% ipython --no-banner

In [1]: import numpy as np

In [2]: import numpy.linalg as la

In [3]: np.set_printoptions(precision=2, suppress=True, linewidth=200)

In [4]: tidy = lambda a: np.round(a, 2) + 0

In [5]: A = np.load("a.npy")

In [6]: A
Out[6]: 
array([[1, 0],
       [4, 1]])

In [7]: # row 1 is much longer than the rest

In [8]: f = np.array([-2, -1])

In [9]: out = A + np.outer(f, np.eye(2)[0])

In [10]: la.matrix_rank(la.inv(out) - la.inv(A), tol=1e-8)
Out[10]: np.int64(1)

In [11]: tidy(la.det(out) / la.det(A)), tidy(1 + la.solve(A, f)[0])
Out[11]: (np.float64(-1.0), np.float64(-1.0))

In [12]: blk = np.stack([A, 2 * A, A[::-1]])

In [13]: la.matrix_rank(blk)
Out[13]: array([2, 2, 2])

In [14]: (blk @ A.T).shape
Out[14]: (3, 2, 2)

In [15]: tidy(la.norm(blk, axis=(1, 2)))
Out[15]: array([4.24, 8.49, 4.24])

In [16]: blk.sum(axis=0)
Out[16]: 
array([[ 7,  1],
       [13,  3]])

In [17]: tidy(la.det(blk))
Out[17]: array([ 1.,  4., -1.])

In [18]: E = np.load("arr.npy")

In [19]: E
Out[19]: 
array([[-12.99,  -1.11,   6.68,  11.15,   0.26, -32.37],
       [ 11.62,  -0.85,  28.2 , -24.2 ,   7.56, -14.36],
       [-10.99,   1.42,   7.9 ,  11.26,  -0.73, -33.68],
       [ 13.56,  -0.6 ,  27.26, -27.07,   9.58, -13.25],
       [ 11.6 ,   0.56,  29.1 , -25.42,   7.97, -13.61],
       [ 14.77,  -0.47,  28.04, -27.14,   8.6 , -13.22],
       [ 10.83,   0.37,  27.79, -25.47,   8.62, -13.71],
       [ 12.56,  -0.51,  29.51, -25.69,   7.9 , -11.98],
       [-12.88,  -0.18,   7.17,   9.11,   0.  , -31.72],
       [ 12.43,  -0.62,  26.84, -24.49,   8.57, -13.63],
       [ 13.94,   2.08,  26.99, -27.48,   8.98, -13.07],
       [-14.48,   0.57,   6.31,   9.28,   0.62, -33.9 ],
       [ 12.  ,  -0.01,  28.73, -26.98,   8.3 , -15.27],
       [ 13.13,  -2.14,  30.35, -24.33,   9.69, -12.74],
       [-13.88,  -0.29,   7.51,   9.29,   0.05, -35.52],
       [ 10.44,  -0.16,  28.91, -27.31,   9.06, -16.52],
       [-14.16,  -0.46,   9.14,   9.26,   0.82, -33.44],
       [ 11.48,  -0.23,  28.26, -25.28,   6.14, -14.08],
       [ 13.43,  -0.61,  28.42, -26.35,   9.59, -13.57],
       [-14.46,  -0.36,   7.67,   9.43,   1.45, -31.86],
       [-12.12,  -1.97,   7.95,   7.49,  -0.06, -36.9 ],
       [ 11.62,   0.02,  29.94, -27.04,   6.01, -15.26]])

In [20]: Xc = (E - E.mean(axis=0)) / E.std(axis=0)

In [21]: tidy(Xc.std(axis=0))
Out[21]: array([1., 1., 1., 1., 1., 1.])

In [22]: np.argwhere(np.abs(Xc) > 2)
Out[22]: 
array([[10,  1],
       [13,  1]])

In [23]: c = la.lstsq(np.delete(Xc, 2, axis=1), Xc[:, 2])[0]

In [24]: np.abs(c).argmax()
Out[24]: np.int64(2)

In [25]: tidy(c)
Out[25]: array([ 0.01, -0.05, -0.86, -0.14,  0.27])

In [26]: X = np.load("mat.npy")

In [27]: X
Out[27]: 
array([[1.  , 0.9 , 0.81, 0.73, 0.66, 0.59],
       [0.9 , 1.  , 0.9 , 0.81, 0.73, 0.66],
       [0.81, 0.9 , 1.  , 0.9 , 0.81, 0.73],
       [0.73, 0.81, 0.9 , 1.  , 0.9 , 0.81],
       [0.66, 0.73, 0.81, 0.9 , 1.  , 0.9 ],
       [0.59, 0.66, 0.73, 0.81, 0.9 , 1.  ]])

In [28]: L = la.cholesky(X)

In [29]: tidy(L)
Out[29]: 
array([[1.  , 0.  , 0.  , 0.  , 0.  , 0.  ],
       [0.9 , 0.44, 0.  , 0.  , 0.  , 0.  ],
       [0.81, 0.39, 0.44, 0.  , 0.  , 0.  ],
       [0.73, 0.35, 0.39, 0.44, 0.  , 0.  ],
       [0.66, 0.31, 0.35, 0.39, 0.44, 0.  ],
       [0.59, 0.3 , 0.31, 0.35, 0.39, 0.44]])

In [30]: tidy(np.diag(L) ** 2)
Out[30]: array([1.  , 0.19, 0.19, 0.19, 0.19, 0.19])

In [31]: X / np.sqrt(np.outer(np.diag(X), np.diag(X)))
Out[31]: 
array([[1.  , 0.9 , 0.81, 0.73, 0.66, 0.59],
       [0.9 , 1.  , 0.9 , 0.81, 0.73, 0.66],
       [0.81, 0.9 , 1.  , 0.9 , 0.81, 0.73],
       [0.73, 0.81, 0.9 , 1.  , 0.9 , 0.81],
       [0.66, 0.73, 0.81, 0.9 , 1.  , 0.9 ],
       [0.59, 0.66, 0.73, 0.81, 0.9 , 1.  ]])

In [32]: tidy(np.prod(np.diag(L)) ** 2), tidy(la.det(X))
Out[32]: (np.float64(0.0), np.float64(0.0))

In [33]: J = np.load("sample17.npy")

In [34]: J
Out[34]: 
array([[ 1.02,  0.  , -0.14],
       [ 0.  ,  2.  ,  0.  ],
       [-0.14,  0.  ,  1.98]])

In [35]: L = la.cholesky(J)

In [36]: tidy(L @ L.T)
Out[36]: 
array([[ 1.02,  0.  , -0.14],
       [ 0.  ,  2.  ,  0.  ],
       [-0.14,  0.  ,  1.98]])

In [37]: tidy(J / np.sqrt(np.outer(np.diag(J), np.diag(J))))
Out[37]: 
array([[ 1. ,  0. , -0.1],
       [ 0. ,  1. ,  0. ],
       [-0.1,  0. ,  1. ]])

In [38]: mat = np.arange(15).reshape(3, 5) + -2

In [39]: mat
Out[39]: 
array([[-2, -1,  0,  1,  2],
       [ 3,  4,  5,  6,  7],
       [ 8,  9, 10, 11, 12]])

In [40]: Uu, sigma, vt = la.svd(mat)

In [41]: tidy(sigma)
Out[41]: array([25.36,  3.41,  0.  ])

In [42]: out = Uu[:, :2] @ np.diag(sigma[:2]) @ vt[:2]

In [43]: tidy(la.norm(mat - out) / la.norm(mat))
Out[43]: np.float64(0.0)

In [44]: [round(float(x), 2) for x in la.svd(mat, compute_uv=False)[:3]]
Out[44]: [25.36, 3.41, 0.0]

In [45]: rank = la.matrix_rank(mat)

In [46]: rank
Out[46]: np.int64(2)

In [47]: N = la.svd(mat)[2][rank:].T

In [48]: tidy(mat @ N)
Out[48]: 
array([[0., 0., 0.],
       [0., 0., 0.],
       [0., 0., 0.]])

In [49]: [int(la.matrix_rank(mat[:, :j + 1])) for j in range(5)]
Out[49]: [1, 2, 2, 2, 2]

In [50]: tidy(N @ N.T)
Out[50]: 
array([[ 0.4, -0.4, -0.2,  0. ,  0.2],
       [-0.4,  0.7, -0.2, -0.1,  0. ],
       [-0.2, -0.2,  0.8, -0.2, -0.2],
       [ 0. , -0.1, -0.2,  0.7, -0.4],
       [ 0.2,  0. , -0.2, -0.4,  0.4]])

In [51]: [int(la.matrix_rank(np.delete(mat, i, axis=0))) for i in range(3)]
Out[51]: [2, 2, 2]

In [52]: la.matrix_rank(mat.T @ mat), la.matrix_rank(mat @ mat.T)
Out[52]: (np.int64(2), np.int64(2))

In [53]: N.shape
Out[53]: (5, 3)

In [54]: np.unique(mat.round(6), axis=0).shape
Out[54]: (3, 5)

In [55]: tidy(mat @ la.pinv(mat) @ mat)
Out[55]: 
array([[-2., -1.,  0.,  1.,  2.],
       [ 3.,  4.,  5.,  6.,  7.],
       [ 8.,  9., 10., 11., 12.]])

In [56]: arr = np.loadtxt("out5.csv", delimiter=",")

In [57]: arr
Out[57]: 
array([[ 0., -1.,  2., -2.,  2.,  1.],
       [ 3., -3.,  1., -2.,  1., -2.],
       [ 2.,  0.,  3., -4.,  4.,  0.],
       [ 0.,  0.,  0.,  0.,  0.,  0.],
       [ 4., -2.,  3., -5.,  3.,  0.],
       [ 1.,  1.,  2., -3.,  2.,  2.],
       [ 1., -1.,  1., -1.,  2., -2.],
       [ 2.,  1.,  0.,  2., -1.,  1.],
       [ 0., -2.,  0., -2.,  1.,  2.],
       [ 4., -1.,  0.,  1., -2.,  1.],
       [ 0.,  0.,  0.,  0.,  0.,  0.],
       [ 3.,  1.,  2., -2.,  0.,  0.],
       [ 2.,  1.,  0.,  2., -1.,  1.],
       [ 1., -1.,  1., -1.,  2., -2.],
       [ 3., -1.,  2., -4.,  1.,  2.],
       [ 3., -2.,  3., -2.,  2., -3.],
       [ 3.,  1.,  2., -2.,  0.,  0.],
       [ 0., -1., -2.,  0., -1.,  1.],
       [ 1., -1.,  1., -1.,  2., -2.],
       [ 1.,  2.,  0., -1.,  0.,  1.],
       [ 2.,  0.,  2.,  0.,  1.,  2.],
       [ 2., -2.,  4., -3.,  2.,  0.],
       [ 0.,  0.,  0.,  0.,  0.,  0.],
       [ 0.,  0.,  0.,  0.,  0.,  0.]])

In [58]: Xc = arr - arr.mean(axis=0)

In [59]: evecs = la.svd(Xc)[2][:1]

In [60]: out = Xc - Xc @ evecs.T @ evecs

In [61]: tidy(la.norm(out) / la.norm(Xc))
Out[61]: np.float64(0.68)

In [62]: out = np.c_[arr[:, :5] @ np.array([[2, 2, 1, 1, 2],
    ...:     [3, 2, 1, 3, 2],
    ...:     [0, 0, 2, 2, 3],
    ...:     [3, 1, 1, 2, 2],
    ...:     [0, 3, 1, 3, 0]]), np.array([0, 1, 1, 2, 3, 2, 2, 0, 3, 2, 0, 2, 0, 1, 1, 2, 3, 3, 2, 1, 2, 2, 1, 1])]

In [63]: out
Out[63]: 
array([[ -9.,   2.,   3.,   3.,   0.,   0.],
       [ -9.,   1.,   1.,  -5.,  -1.,   1.],
       [ -8.,  12.,   8.,  12.,   5.,   1.],
       [  0.,   0.,   0.,   0.,   0.,   2.],
       [-13.,   8.,   6.,   3.,   3.,   3.],
       [ -4.,   7.,   5.,   8.,   4.,   2.],
       [ -4.,   5.,   3.,   4.,   1.,   2.],
       [ 13.,   5.,   4.,   6.,  10.,   0.],
       [-12.,  -3.,  -3.,  -7.,  -8.,   3.],
       [  8.,   1.,   2.,  -3.,   8.,   2.],
       [  0.,   0.,   0.,   0.,   0.,   0.],
       [  3.,   6.,   6.,   6.,  10.,   2.],
       [ 13.,   5.,   4.,   6.,  10.,   0.],
       [ -4.,   5.,   3.,   4.,   1.,   1.],
       [ -9.,   3.,   3.,  -1.,   2.,   1.],
       [ -6.,   6.,   7.,   5.,   7.,   2.],
       [  3.,   6.,   6.,   6.,  10.,   3.],
       [ -3.,  -5.,  -6., -10.,  -8.,   3.],
       [ -4.,   5.,   3.,   4.,   1.,   2.],
       [  5.,   5.,   2.,   5.,   4.,   1.],
       [  4.,   7.,   7.,   9.,  10.,   2.],
       [-11.,   3.,   7.,   4.,   6.,   2.],
       [  0.,   0.,   0.,   0.,   0.,   1.],
       [  0.,   0.,   0.,   0.,   0.,   1.]])

In [64]: la.matrix_rank(out)
Out[64]: np.int64(6)

In [65]: tidy(la.lstsq(arr, out[:, 0])[0])
Out[65]: array([2., 3., 0., 3., 0., 0.])

In [66]: tidy(la.norm(la.qr(arr)[0].T @ out, axis=0) ** 2 / ((out ** 2).sum(axis=0) + 1e-12))
Out[66]: array([1.  , 1.  , 1.  , 1.  , 1.  , 0.64])

In [67]: x0 = np.array([0, 1, 1, 0, 2, 1])

In [68]: arr @ np.ones(6)
Out[68]: array([ 2., -2.,  5.,  0.,  3.,  5.,  0.,  5., -1.,  3.,  0.,  4.,  5.,  0.,  3.,  1.,  4., -3.,  0.,  3.,  7.,  3.,  0.,  0.])

In [69]: la.norm(arr @ x0) <= la.norm(arr, 2) * la.norm(x0) + 1e-9
Out[69]: np.True_

In [70]: def softmax(z):
    ...:     e = np.exp(z - z.max(axis=-1, keepdims=True))
    ...:     return e / e.sum(axis=-1, keepdims=True)
    ...: 

In [71]: tidy(softmax(arr[5] + -3))
Out[71]: array([0.1 , 0.1 , 0.27, 0.  , 0.27, 0.27])

In [72]: tidy(softmax(10 * arr[5]))
Out[72]: array([0.  , 0.  , 0.33, 0.  , 0.33, 0.33])

In [73]: scores = arr @ arr.T / np.sqrt(6)

In [74]: tidy(softmax(scores)[5] @ arr)
Out[74]: array([ 3.06, -1.1 ,  2.9 , -4.44,  3.13,  0.23])

In [75]: softmax(scores).round(6).argmax(axis=1)
Out[75]: array([ 4,  4,  4,  0,  4,  4,  4,  9,  4,  9,  0,  4,  9,  4,  4,  4,  4, 17,  4,  5,  4,  4,  0,  0])
